% ipython --no-banner

In [1]: import numpy as np

In [2]: np.set_printoptions(precision=3, suppress=True, linewidth=160)

In [3]: M = np.array([[0, 0, 0, 1], [0, 0, 1, 0], [0, 1, 0, 0], [1, 0, 0, 0]])

In [4]: np.round(np.linalg.det(M), 3)
Out[4]: np.float64(1.0)

In [5]: np.sort(np.linalg.eigvals(M).real)
Out[5]: array([-1., -1.,  1.,  1.])

In [6]: (np.linalg.matrix_power((M != 0) + (M.T != 0) + np.eye(4), 4) > 0).astype(int)
Out[6]: 
array([[1, 0, 0, 1],
       [0, 1, 1, 0],
       [0, 1, 1, 0],
       [1, 0, 0, 1]])

In [7]: (M != 0).astype(int)
Out[7]: 
array([[0, 0, 0, 1],
       [0, 0, 1, 0],
       [0, 1, 0, 0],
       [1, 0, 0, 0]])

In [8]: X = np.array([[-0.1, 0.5, -0.4],
   ...:     [-1.6, -2.5, -0.6],
   ...:     [0.1, 0.1, -0.5],
   ...:     [-1.1, -1.3, 0.0],
   ...:     [-0.1, 1.2, -0.3],
   ...:     [1.7, -0.9, -0.2],
   ...:     [-1.1, -0.1, 0.9],
   ...:     [1.3, 0.2, -1.7],
   ...:     [-1.2, -0.1, 1.5],
   ...:     [-1.2, 0.2, 0.6],
   ...:     [0.5, 1.8, -0.1],
   ...:     [0.2, -1.0, 0.6],
   ...:     [1.1, -0.4, 1.1],
   ...:     [-0.6, 0.0, 0.1],
   ...:     [0.8, 0.8, 1.1],
   ...:     [-0.5, -1.5, 1.7],
   ...:     [1.1, 0.0, 1.1],
   ...:     [-0.6, 0.5, 1.2],
   ...:     [1.6, -0.1, -0.1],
   ...:     [1.3, 1.8, 1.1],
   ...:     [-1.1, 0.6, -1.8],
   ...:     [-0.6, 1.0, -3.3],
   ...:     [0.0, -0.8, 1.6],
   ...:     [0.6, 0.1, 0.1],
   ...:     [0.9, 0.6, 0.6]])

In [9]: X[3] *= 5

In [10]: X
Out[10]: 
array([[-0.1,  0.5, -0.4],
       [-1.6, -2.5, -0.6],
       [ 0.1,  0.1, -0.5],
       [-5.5, -6.5,  0. ],
       [-0.1,  1.2, -0.3],
       [ 1.7, -0.9, -0.2],
       [-1.1, -0.1,  0.9],
       [ 1.3,  0.2, -1.7],
       [-1.2, -0.1,  1.5],
       [-1.2,  0.2,  0.6],
       [ 0.5,  1.8, -0.1],
       [ 0.2, -1. ,  0.6],
       [ 1.1, -0.4,  1.1],
       [-0.6,  0. ,  0.1],
       [ 0.8,  0.8,  1.1],
       [-0.5, -1.5,  1.7],
       [ 1.1,  0. ,  1.1],
       [-0.6,  0.5,  1.2],
       [ 1.6, -0.1, -0.1],
       [ 1.3,  1.8,  1.1],
       [-1.1,  0.6, -1.8],
       [-0.6,  1. , -3.3],
       [ 0. , -0.8,  1.6],
       [ 0.6,  0.1,  0.1],
       [ 0.9,  0.6,  0.6]])

In [11]: Xs = X - X.mean(axis=0)

In [12]: V = np.linalg.svd(Xs)[2][:1]

In [13]: A2 = Xs - Xs @ V.T @ V

In [14]: A2.std(axis=0)
Out[14]: array([0.624, 0.538, 1.15 ])

In [15]: np.linalg.norm(A2, axis=1).round(6).argmax()
Out[15]: np.int64(21)

In [16]: np.cov(Xs @ V.T, rowvar=False)
Out[16]: array(4.125)

In [17]: np.round(np.diag(V.T @ V), 3) + 0
Out[17]: array([0.432, 0.568, 0.   ])

In [18]: A2 = np.c_[X[:, :2] @ np.array([[7, 3], [9, 3]]), np.array([-2, 1, -3, -1, -5, 3, 0, 4, -1, -1, -3, -4, -2, 5, -3, -5, -1, -5, 3, -4, 2, 0, -4, -5, -5])]

In [19]: A2
Out[19]: 
array([[  3.8,   1.2,  -2. ],
       [-33.7, -12.3,   1. ],
       [  1.6,   0.6,  -3. ],
       [-97. , -36. ,  -1. ],
       [ 10.1,   3.3,  -5. ],
       [  3.8,   2.4,   3. ],
       [ -8.6,  -3.6,   0. ],
       [ 10.9,   4.5,   4. ],
       [ -9.3,  -3.9,  -1. ],
       [ -6.6,  -3. ,  -1. ],
       [ 19.7,   6.9,  -3. ],
       [ -7.6,  -2.4,  -4. ],
       [  4.1,   2.1,  -2. ],
       [ -4.2,  -1.8,   5. ],
       [ 12.8,   4.8,  -3. ],
       [-17. ,  -6. ,  -5. ],
       [  7.7,   3.3,  -1. ],
       [  0.3,  -0.3,  -5. ],
       [ 10.3,   4.5,   3. ],
       [ 25.3,   9.3,  -4. ],
       [ -2.3,  -1.5,   2. ],
       [  4.8,   1.2,   0. ],
       [ -7.2,  -2.4,  -4. ],
       [  5.1,   2.1,  -5. ],
       [ 11.7,   4.5,  -5. ]])

In [20]: np.round(np.linalg.norm(A2 - X @ np.linalg.lstsq(X, A2)[0], axis=0), 3) + 0
Out[20]: array([ 0.   ,  0.   , 13.992])

In [21]: np.round(np.linalg.lstsq(X, A2[:, 0])[0], 3) + 0
Out[21]: array([7., 9., 0.])

In [22]: np.linalg.matrix_rank(np.c_[X, A2])
Out[22]: np.int64(4)

In [23]: np.linalg.norm(np.linalg.qr(X)[0].T @ A2, axis=0) ** 2 / ((A2 ** 2).sum(axis=0) + 1e-12)
Out[23]: array([1.   , 1.   , 0.291])

In [24]: np.linalg.matrix_rank(A2)
Out[24]: np.int64(3)

In [25]: Xs = (X - X.mean(axis=0)) / X.std(axis=0)

In [26]: Xs.std(axis=0)
Out[26]: array([1., 1., 1.])

In [27]: beta = np.linalg.lstsq(np.delete(Xs, 1, axis=1), Xs[:, 1])[0]

In [28]: beta
Out[28]: array([ 0.715, -0.143])

In [29]: round(1 - np.var(Xs[:, 1] - np.delete(Xs, 1, axis=1) @ beta), 3)
Out[29]: np.float64(0.517)

In [30]: cov = np.cov(X, rowvar=False)

In [31]: np.argsort(-X.std(axis=0).round(6), kind="stable")
Out[31]: array([1, 0, 2])

In [32]: X.std(axis=0)
Out[32]: array([1.449, 1.593, 1.15 ])

In [33]: np.linalg.eigvalsh(cov)[::-1]
Out[33]: array([4.125, 1.438, 0.646])

In [34]: np.corrcoef(X.T)
Out[34]: 
array([[ 1.   ,  0.704,  0.072],
       [ 0.704,  1.   , -0.092],
       [ 0.072, -0.092,  1.   ]])

In [35]: np.argwhere(np.triu(np.abs(np.corrcoef(X.T)) > 0.8, 1))
Out[35]: array([], shape=(0, 2), dtype=int64)

In [36]: cov
Out[36]: 
array([[ 2.186,  1.693,  0.125],
       [ 1.693,  2.644, -0.175],
       [ 0.125, -0.175,  1.379]])

In [37]: np.round(np.corrcoef(X[:, 0], X[:, 2])[0, 1], 3)
Out[37]: np.float64(0.072)

In [38]: np.sort(np.abs(np.linalg.eigvals(M)))[::-1]
Out[38]: array([1., 1., 1., 1.])

In [39]: np.linalg.matrix_power(M, 100)
Out[39]: 
array([[1, 0, 0, 0],
       [0, 1, 0, 0],
       [0, 0, 1, 0],
       [0, 0, 0, 1]])

In [40]: p = np.eye(4)[1]

In [41]: for _ in range(5):
    ...:     p = p @ M
    ...:     print(p.round(3))
    ...: 
[0. 0. 1. 0.]
[0. 1. 0. 0.]
[0. 0. 1. 0.]
[0. 1. 0. 0.]
[0. 0. 1. 0.]

In [42]: m1 = np.load("dump.npy")

In [43]: m1
Out[43]: 
array([[ 0,  0,  0],
       [ 0,  0,  0],
       [ 0,  6, -6],
       [ 0,  4, -4]])

In [44]: # null space of dimension 2

In [45]: W2 = X[[6, 16]].astype(float)

In [46]: for _ in range(3):
    ...:     idx = np.linalg.norm(X[:, None] - W2, axis=-1).argmin(axis=1)
    ...:     W2 = np.array([X[idx == j].mean(axis=0) for j in range(2)])
    ...: 

In [47]: idx
Out[47]: array([1, 0, 1, 0, 1, 1, 0, 1, 0, 0, 1, 1, 1, 0, 1, 0, 1, 1, 1, 1, 0, 1, 1, 1, 1])

In [48]: np.abs(W2[1] - W2[0]).argmax()
Out[48]: np.int64(0)
